$ ipython --no-banner

In [1]: import numpy as np

In [2]: np.set_printoptions(suppress=True, linewidth=160)

In [3]: m1 = np.load("data.npy")

In [4]: m1
Out[4]: 
array([[ -5,  -1,   5,  -4,   0,   4],
       [ -6,   4,   3,  -1,   5,   7],
       [-11,   9,   8,  -3,   5,  11],
       [ -6,   4,  10,   0,   2,   6],
       [ -4,   0,   6,  -5,  -1,   7],
       [ -2,  -5,   1,  -1,  -6,   3],
       [ -1,  -9,   1,   0,  -5,  -1],
       [ -4, -12,   5,   2,  -7,   4],
       [ -7, -12,   8,   1,  -5,   8],
       [ -2,  -9,   9,  -4,  -5,   6],
       [ -2, -12,   4,   1, -10,  11],
       [ -7,  -7,   5,  -3,  -8,   6],
       [-11,  -3,   2,  -8,  -8,   8],
       [ -8,   1,   6, -10,  -4,  11],
       [ -3,   6,   7, -15,  -6,  10],
       [ -1,   8,   9, -19,  -5,  11],
       [ -5,   9,  12, -20,  -5,  16],
       [ -7,   4,  14, -18,  -7,  18],
       [ -7,   6,  19, -23,  -7,  23],
       [ -3,  10,  16, -21, -11,  20],
       [ -7,   7,  17, -17, -12,  16],
       [ -5,   3,  12, -14, -12,  20],
       [ -9,   4,  10,  -9, -17,  23],
       [-14,  -1,  12,  -4, -20,  28],
       [-10,   4,  11,  -8, -17,  27],
       [ -8,   5,   7, -13, -21,  23],
       [-12,   3,   2,  -9, -19,  20],
       [-17,   4,   7, -13, -14,  20],
       [-12,   8,  10, -10, -14,  21],
       [-15,  11,   7,  -8, -17,  23],
       [-11,  10,   7, -12, -22,  22],
       [-13,  10,  12, -16, -19,  25],
       [-11,   7,  10, -18, -14,  26],
       [-12,   4,  13, -18,  -9,  31]])

In [5]: gram = np.cov(m1, rowvar=False)

In [6]: np.round(np.corrcoef(m1[:, 1], m1[:, 5])[0, 1], 2)
Out[6]: np.float64(0.61)

In [7]: np.round(m1.std(axis=0), 2)
Out[7]: array([4.21, 6.8 , 4.41, 7.26, 7.11, 8.47])

In [8]: np.median(m1, axis=0)
Out[8]: array([-7.,  4.,  8., -9., -8., 16.])

In [9]: np.round(np.linalg.eigvalsh(gram)[::-1], 2)
Out[9]: array([170.32,  51.48,  20.61,  13.97,   6.18,   3.71])

In [10]: np.round(np.polyfit(m1[:, 1], m1[:, 5], 1), 2)
Out[10]: array([ 0.76, 13.55])

In [11]: data = np.load("arr.npy")

In [12]: data.round(2)
Out[12]: 
array([[ 0.98, -0.01, -0.04, -0.09, -0.06, -0.05, -0.11, -0.08],
       [-0.01,  1.  , -0.01, -0.03, -0.02, -0.02, -0.04, -0.03],
       [-0.04, -0.01,  0.9 , -0.21, -0.15, -0.12, -0.26, -0.18],
       [-0.09, -0.03, -0.21,  0.56, -0.32, -0.27, -0.56, -0.38],
       [-0.06, -0.02, -0.15, -0.32,  0.76, -0.19, -0.41, -0.28],
       [-0.05, -0.02, -0.12, -0.27, -0.19,  0.84, -0.34, -0.23],
       [-0.11, -0.04, -0.26, -0.56, -0.41, -0.34,  0.29, -0.49],
       [-0.08, -0.03, -0.18, -0.38, -0.28, -0.23, -0.49,  0.67]])

In [13]: # keeps lengths

In [14]: x0 = np.array([9, 3, 3, 0, 4, 1, 0, 1])

In [15]: target = data @ x0

In [16]: b, lr = np.zeros(8), 1 / np.linalg.norm(data, 2) ** 2

In [17]: for i in range(4):
    ...:     b -= lr * data.T @ (data @ b - target)
    ...:     if i % 1 == 0: print(i, round(np.linalg.norm(data @ b - target), 2))
    ...: 
0 0.0
1 0.0
2 0.0
3 0.0

In [18]: round(float(np.linalg.cond(data)), 2)
Out[18]: 1.0

In [19]: [round(float(np.linalg.det(data[:i, :i])), 2) + 0 for i in range(1, 9)]
Out[19]: [0.98, 0.98, 0.88, 0.44, 0.2, 0.04, -0.67, -1.0]

In [20]: round(np.linalg.eigvalsh(data).min(), 2)
Out[20]: np.float64(-1.0)

In [21]: np.all(np.linalg.eigvalsh(data) > 0)
Out[21]: np.False_

In [22]: f, v = data[3], data[2]

In [23]: f @ v
Out[23]: np.float64(0.0)

In [24]: f @ f
Out[24]: np.float64(1.0)

In [25]: pr = (f @ v) / (f @ f) * f

In [26]: np.linalg.matrix_rank(np.outer(f, v))
Out[26]: np.int64(1)

In [27]: np.round(np.outer(f, v), 2) + 0
Out[27]: 
array([[ 0.  ,  0.  , -0.08,  0.02,  0.01,  0.01,  0.02,  0.02],
       [ 0.  ,  0.  , -0.03,  0.01,  0.  ,  0.  ,  0.01,  0.01],
       [ 0.01,  0.  , -0.19,  0.04,  0.03,  0.03,  0.05,  0.04],
       [-0.02, -0.01,  0.5 , -0.12, -0.08, -0.07, -0.15, -0.1 ],
       [ 0.01,  0.  , -0.29,  0.07,  0.05,  0.04,  0.09,  0.06],
       [ 0.01,  0.  , -0.24,  0.05,  0.04,  0.03,  0.07,  0.05],
       [ 0.02,  0.01, -0.51,  0.12,  0.09,  0.07,  0.15,  0.1 ],
       [ 0.02,  0.01, -0.35,  0.08,  0.06,  0.05,  0.1 ,  0.07]])

In [28]: np.round(v - pr, 2)
Out[28]: array([-0.04, -0.01,  0.9 , -0.21, -0.15, -0.12, -0.26, -0.18])

In [29]: pr
Out[29]: array([-0., -0., -0.,  0., -0., -0., -0., -0.])

In [30]: w, vecs = np.linalg.eigh(data)

In [31]: x0 = np.array([-1, 5, -5, 3, 1, -1, 2, -3])

In [32]: np.round(np.linalg.eigvalsh(data[1:, 1:]), 2)
Out[32]: array([-0.98,  1.  ,  1.  ,  1.  ,  1.  ,  1.  ,  1.  ])

In [33]: np.round(vecs * np.abs(w) @ vecs.T, 2) + 0
Out[33]: 
array([[1., 0., 0., 0., 0., 0., 0., 0.],
       [0., 1., 0., 0., 0., 0., 0., 0.],
       [0., 0., 1., 0., 0., 0., 0., 0.],
       [0., 0., 0., 1., 0., 0., 0., 0.],
       [0., 0., 0., 0., 1., 0., 0., 0.],
       [0., 0., 0., 0., 0., 1., 0., 0.],
       [0., 0., 0., 0., 0., 0., 1., 0.],
       [0., 0., 0., 0., 0., 0., 0., 1.]])

In [34]: round(x0 @ data @ x0, 2)
Out[34]: np.float64(74.67)

In [35]: W0 = np.loadtxt("run11.csv", delimiter=",")

In [36]: W0
Out[36]: 
array([[12.,  5.,  1.],
       [-8., -2., -2.],
       [10.,  5.,  3.]])

In [37]: round(float(np.linalg.det(2 * W0)), 2), round(np.linalg.det(W0), 2)
Out[37]: (384.0, np.float64(48.0))

In [38]: np.einsum("ij,ji->", W0, W0)
Out[38]: np.float64(77.0)

In [39]: np.einsum("ii->", W0)
Out[39]: np.float64(13.0)

In [40]: round(float(np.linalg.det(W0[::-1])), 2)
Out[40]: -48.0

In [41]: np.round(np.poly(W0), 2)
Out[41]: array([  1., -13.,  46., -48.])

In [42]: W = np.array([[1, 0, 1, -2], [1, 0, -2, 0], [-2, 1, 0, 1]])

In [43]: b = np.array([3, -1, 1, -3])

In [44]: act = np.maximum(W0 @ W + b, 0)

In [45]: np.linalg.matrix_rank(act)
Out[45]: np.int64(3)

In [46]: np.round((act > 0).mean(axis=0), 2)
Out[46]: array([0.67, 0.33, 0.67, 0.33])

In [47]: act
Out[47]: 
array([[18.,  0.,  3.,  0.],
       [ 0.,  0.,  0., 11.],
       [12.,  2.,  1.,  0.]])

In [48]: W2 = np.array([[2, 2], [2, 2], [2, -2], [-1, -2]])

In [49]: act @ W2
Out[49]: 
array([[ 42.,  30.],
       [-11., -22.],
       [ 30.,  26.]])

In [50]: (act @ W2).round(6).argmax(axis=1)
Out[50]: array([0, 0, 0])

In [51]: W @ W2
Out[51]: 
array([[ 6,  4],
       [-2,  6],
       [-3, -4]])
